$ python -q
>>> import numpy as np
>>> from numpy import linalg as LA
>>> np.set_printoptions(precision=2, suppress=True, linewidth=200)
>>> B = np.array([[-2], [3], [-1]])
>>> basis = np.array([[0, 0, 1, 1]])
>>> K = B @ basis
>>> print(K)
[[ 0  0 -2 -2]
 [ 0  0  3  3]
 [ 0  0 -1 -1]]
>>> Uu, sigma, Vh = LA.svd(K)
>>> V = Vh[:(sigma > 1e-8).sum()]
>>> rng = np.random.default_rng(83)
>>> x0 = K[1] + 5 * K[0] + rng.integers(2) * np.eye(4)[0]
>>> print(x0)
[ 1.  0. -7. -7.]
>>> print(round(float(LA.norm(x0 - V.T @ V @ x0)), 2))
1.0
>>> print(np.allclose(V.T @ V @ x0, x0))
False
>>> print(np.round(V.T @ V, 2) + 0)
[[0.  0.  0.  0. ]
 [0.  0.  0.  0. ]
 [0.  0.  0.5 0.5]
 [0.  0.  0.5 0.5]]
>>> print(round(np.trace(LA.pinv(K) @ K), 2))
1.0
>>> print(np.unique(K.round(6), axis=0).shape)
(3, 4)
>>> print(K.ravel(order="F"))
[ 0  0  0  0  0  0 -2  3 -1 -2  3 -1]
>>> print(K.reshape(2, -1))
[[ 0  0 -2 -2  0  0]
 [ 3  3  0  0 -1 -1]]
>>> blk = K.reshape(3, 2, -1)
>>> print(blk[:, 0])
[[0 0]
 [0 0]
 [0 0]]
>>> print(blk.shape)
(3, 2, 2)
>>> M = np.loadtxt("data.csv", delimiter=",")
>>> print(M)
[[-1. -2.]
 [-3.  0.]]
>>> B = LA.inv(M)
>>> print(np.round(LA.cond(M), 2))
1.77
>>> print(round(float(LA.det(M) * LA.det(B)), 2))
1.0
>>> print(round(LA.slogdet(M)[0], 2))
-1.0
>>> print(np.allclose(B, M.T))
False
>>> G = M.T @ M
>>> print(LA.svd(M, compute_uv=False) ** 2)
[10.61  3.39]
>>> print(np.diag(G))
[10.  4.]
>>> print(np.trace(G), (M ** 2).sum())
14.0 14.0
>>> print((M @ M.T).shape)
(2, 2)
>>> E = np.load("arr.npy")
>>> print(E)
[[-1  0  0  0]
 [ 1  0  0  0]
 [ 2  1 -2  0]
 [ 1  1 -2  1]]
>>> print(np.abs(np.diag(LA.qr(E)[1])) > 1e-9)
[ True  True False  True]
>>> print(np.allclose(E[:-1].T @ LA.lstsq(E[:-1].T, E[-1])[0], E[-1]))
False
>>> print(round(np.trace(LA.pinv(E) @ E), 2))
3.0
>>> print(np.sort(np.abs(LA.eigvals(E))))
[0. 1. 1. 2.]
>>> print(round(np.abs(LA.eigvals(E)).max(), 2))
2.0
>>> print(np.allclose(E, E.T))
False
>>> print(E @ E)
[[ 1  0  0  0]
 [-1  0  0  0]
 [-5 -2  4  0]
 [-3 -1  2  1]]
>>> print(np.trace(E))
-2
>>> print((E - E.T) / 2)
[[ 0.  -0.5 -1.  -0.5]
 [ 0.5  0.  -0.5 -0.5]
 [ 1.   0.5  0.   1. ]
 [ 0.5  0.5 -1.   0. ]]
>>> blk = np.stack([K, 2 * K, K[::-1]])
>>> print(np.einsum("bij,cij->bc", blk, blk))
[[ 28  56  26]
 [ 56 112  52]
 [ 26  52  28]]
>>> print(blk.sum(axis=0))
[[ 0  0 -7 -7]
 [ 0  0 12 12]
 [ 0  0 -5 -5]]
>>> print((blk @ K.T).shape)
(3, 3, 3)
>>> print(LA.norm(blk, axis=(1, 2)))
[ 5.29 10.58  5.29]
>>> print(blk.shape)
(3, 3, 4)
>>> print(LA.cond(E) > 100)
True
>>> lab = rng.permutation(4)
>>> print(lab)
[2 0 1 3]
>>> B = E[lab][:, lab]
>>> print(np.trace(B))
-2
>>> print(round(LA.det(B), 2), round(LA.det(E[lab]), 2))
0.0 0.0
>>> m1 = np.array([[1, 0, 0, 0], [2, 1, 0, 0], [1, 2, 1, 0], [2, 0, 1, 1]])
>>> B = LA.inv(m1)
>>> print(round(LA.cond(m1), 2))
26.07
>>> print(np.round(LA.inv(B), 2) + 0)
[[1. 0. 0. 0.]
 [2. 1. 0. 0.]
 [1. 2. 1. 0.]
 [2. 0. 1. 1.]]
>>> print(np.round(LA.det(m1) * LA.det(B), 2))
1.0
>>> ev, V = LA.eig(m1)
>>> print(np.prod(ev))
1.0
>>> print(m1 @ V[:, 0] - ev[0] * V[:, 0])
[0. 0. 0. 0.]
>>> mat = np.loadtxt("x.csv", delimiter=",")
>>> print(mat)
[[  0.   6.   0.   8.]
 [ -5.   7. -10.   5.]
 [ -4.  -6.  -8.   4.]]
>>> Uu, sigma, Vh = LA.svd(mat, full_matrices=False)
>>> print(np.abs(Vh[0]))
[0.35 0.32 0.7  0.53]
>>> print(sigma / sigma[0])
[1.   0.66 0.34]
>>> print((sigma > 1e-8).sum())
3
>>> print(np.round(Uu.T @ Uu, 2) + 0)
[[1. 0. 0.]
 [0. 1. 0.]
 [0. 0. 1.]]
>>> print(round(np.sqrt((sigma ** 2).sum()), 2), round(float(LA.norm(mat)), 2))
20.76 20.76
>>> print(np.round(Vh @ Vh.T, 2) + 0)
[[1. 0. 0.]
 [0. 1. 0.]
 [0. 0. 1.]]
>>> mat @ mat
Traceback (most recent call last):
  File "<python-input-74>", line 1, in <module>
    mat @ mat
    ~~~~^~~~~
ValueError: matmul: Input operand 1 has a mismatch in its core dimension 0, with gufunc signature (n?,k),(k,m?)->(n?,m?) (size 3 is different from 4)
>>> G = mat.T @ mat
>>> print(LA.svd(mat, compute_uv=False) ** 2)
[277.  122.2  31.8]
>>> print((mat @ mat.T).shape)
(3, 3)
>>> print(np.allclose(G, G.T))
True
>>> print(np.trace(G), (mat ** 2).sum())
431.0 431.0
>>> print(np.diag(G))
[ 41. 121. 164. 105.]
>>> print(np.round(LA.eigvalsh(G)[::-1], 2) + 0)
[277.  122.2  31.8   0. ]
>>> t = np.radians(135)
>>> r_ = np.eye(4)
>>> r_[1, 1] = r_[3, 3] = np.cos(t)
>>> r_[1, 3], r_[3, 1] = -np.sin(t), np.sin(t)
>>> print(r_)
[[ 1.    0.    0.    0.  ]
 [ 0.   -0.71  0.   -0.71]
 [ 0.    0.    1.    0.  ]
 [ 0.    0.71  0.   -0.71]]
>>> B = mat @ r_.T
>>> print(LA.svd(mat, compute_uv=False), LA.svd(B, compute_uv=False))
[16.64 11.05  5.64] [16.64 11.05  5.64]
>>> print(np.abs(B - mat).max(axis=0))
[ 0.   15.9   0.   11.07]
>>> print((LA.matrix_power((r_ != 0) + (r_.T != 0) + np.eye(4), 4) > 0).astype(int))
[[1 0 0 0]
 [0 1 0 1]
 [0 0 1 0]
 [0 1 0 1]]
>>> print((r_ != 0).astype(int))
[[1 0 0 0]
 [0 1 0 1]
 [0 0 1 0]
 [0 1 0 1]]
>>> print(np.round(r_ @ r_, 2) + 0)
[[ 1.  0.  0.  0.]
 [ 0.  0.  0.  1.]
 [ 0.  0.  1.  0.]
 [ 0. -1.  0.  0.]]
>>> print(round(LA.det(r_), 2))
1.0
>>> x0 = np.array([3, -2, -2, 0])
>>> h1 = np.maximum(mat @ x0, 0)
>>> print(np.flatnonzero(h1 > 1e-9))
[2]
>>> print(h1)
[ 0.  0. 16.]
>>> print(np.maximum(mat @ x0, 0) - np.maximum(-mat @ x0, 0))
[-12.  -9.  16.]
>>> print(np.tanh(mat @ x0))
[-1. -1.  1.]
>>> print(np.maximum(mat @ (3 * x0), 0))
[ 0.  0. 48.]
>>> print(mat.T @ h1)
[ -64.  -96. -128.   64.]
>>> arr = np.loadtxt("dump.csv", delimiter=",")
>>> print(arr)
[[-2. -2. -2. -2.]
 [-2. -4. -4. -4.]
 [-2. -4. -6. -6.]
 [-2. -4. -6. -8.]]
>>> # symmetric, so the eigenvalues are real
>>> B = np.array([[-2, 3, -9], [-3, -2, 6]])
>>> basis = np.kron(B, arr)
>>> print(basis)
[[  4.   4.   4.   4.  -6.  -6.  -6.  -6.  18.  18.  18.  18.]
 [  4.   8.   8.   8.  -6. -12. -12. -12.  18.  36.  36.  36.]
 [  4.   8.  12.  12.  -6. -12. -18. -18.  18.  36.  54.  54.]
 [  4.   8.  12.  16.  -6. -12. -18. -24.  18.  36.  54.  72.]
 [  6.   6.   6.   6.   4.   4.   4.   4. -12. -12. -12. -12.]
 [  6.  12.  12.  12.   4.   8.   8.   8. -12. -24. -24. -24.]
 [  6.  12.  18.  18.   4.   8.  12.  12. -12. -24. -36. -36.]
 [  6.  12.  18.  24.   4.   8.  12.  16. -12. -24. -36. -48.]]
>>> print(LA.matrix_rank(basis))
8
>>> print(basis.shape)
(8, 12)
